% ipython --no-banner

In [1]: import numpy as np

In [2]: np.set_printoptions(precision=3, suppress=True, linewidth=160)

In [3]: def rd(a):
   ...:     return np.round(a, 3) + 0
   ...: 

In [4]: A = np.load("data.npy")

In [5]: A
Out[5]: 
array([[1, 0, 0],
       [8, 1, 0],
       [3, 9, 1]])

In [6]: th = np.radians(30)

In [7]: R = np.eye(3)

In [8]: R[1, 1] = R[2, 2] = np.cos(th)

In [9]: R[1, 2], R[2, 1] = -np.sin(th), np.sin(th)

In [10]: rd(R)
Out[10]: 
array([[ 1.   ,  0.   ,  0.   ],
       [ 0.   ,  0.866, -0.5  ],
       [ 0.   ,  0.5  ,  0.866]])

In [11]: Y = A @ R.T

In [12]: np.allclose(A @ A.T, Y @ Y.T)
Out[12]: True

In [13]: rd(np.abs(Y - A).max(axis=0))
Out[13]: array([0.   , 1.706, 4.366])

In [14]: np.linalg.matrix_rank(A - A[0, 0] * np.eye(3))
Out[14]: np.int64(2)

In [15]: A @ A
Out[15]: 
array([[ 1,  0,  0],
       [16,  1,  0],
       [78, 18,  1]])

In [16]: [int(np.linalg.matrix_rank(np.linalg.matrix_power(A, p))) for p in range(1, 4)]
Out[16]: [3, 3, 3]

In [17]: np.prod(np.diag(A)), rd(np.linalg.det(A))
Out[17]: (np.int64(1), np.float64(1.0))

In [18]: rd(np.sort(np.linalg.eigvals(A)))
Out[18]: array([1., 1., 1.])

In [19]: rng = np.random.default_rng(320990)

In [20]: lab = rng.permutation(3)

In [21]: lab
Out[21]: array([0, 2, 1])

In [22]: Y = A[lab][:, lab]

In [23]: np.trace(Y)
Out[23]: np.int64(3)

In [24]: np.diag(Y)
Out[24]: array([1, 1, 1])

In [25]: rd(np.sort(np.abs(np.linalg.eigvals(Y))))
Out[25]: array([1., 1., 1.])

In [26]: rd(np.linalg.det(Y)), rd(np.linalg.det(A[lab]))
Out[26]: (np.float64(1.0), np.float64(-1.0))

In [27]: proj = np.triu(np.array([[2, 3, 1], [3, 0, 1], [1, 0, 1]]), 1) + np.eye(3)

In [28]: Y = proj @ A @ np.linalg.inv(proj)

In [29]: Y
Out[29]: 
array([[ 28., -72.,  45.],
       [ 11., -23.,  13.],
       [  3.,   0.,  -2.]])

In [30]: rd(np.poly(Y))
Out[30]: array([ 1., -3.,  3., -1.])

In [31]: np.trace(Y), np.trace(A)
Out[31]: (np.float64(3.0), np.int64(3))

In [32]: proj @ A - A @ proj
Out[32]: 
array([[ 27.,   9.,   0.],
       [  3., -15.,  -8.],
       [  0.,  -9., -12.]])

In [33]: np.linalg.matrix_rank(Y)
Out[33]: np.int64(3)

In [34]: w, vecs = np.linalg.eig(A)

In [35]: rd(np.sort(np.linalg.eigvals(A.T)))
Out[35]: array([1., 1., 1.])

In [36]: rd(np.sort(np.linalg.eigvals(np.linalg.inv(A))))
Out[36]: array([1., 1., 1.])
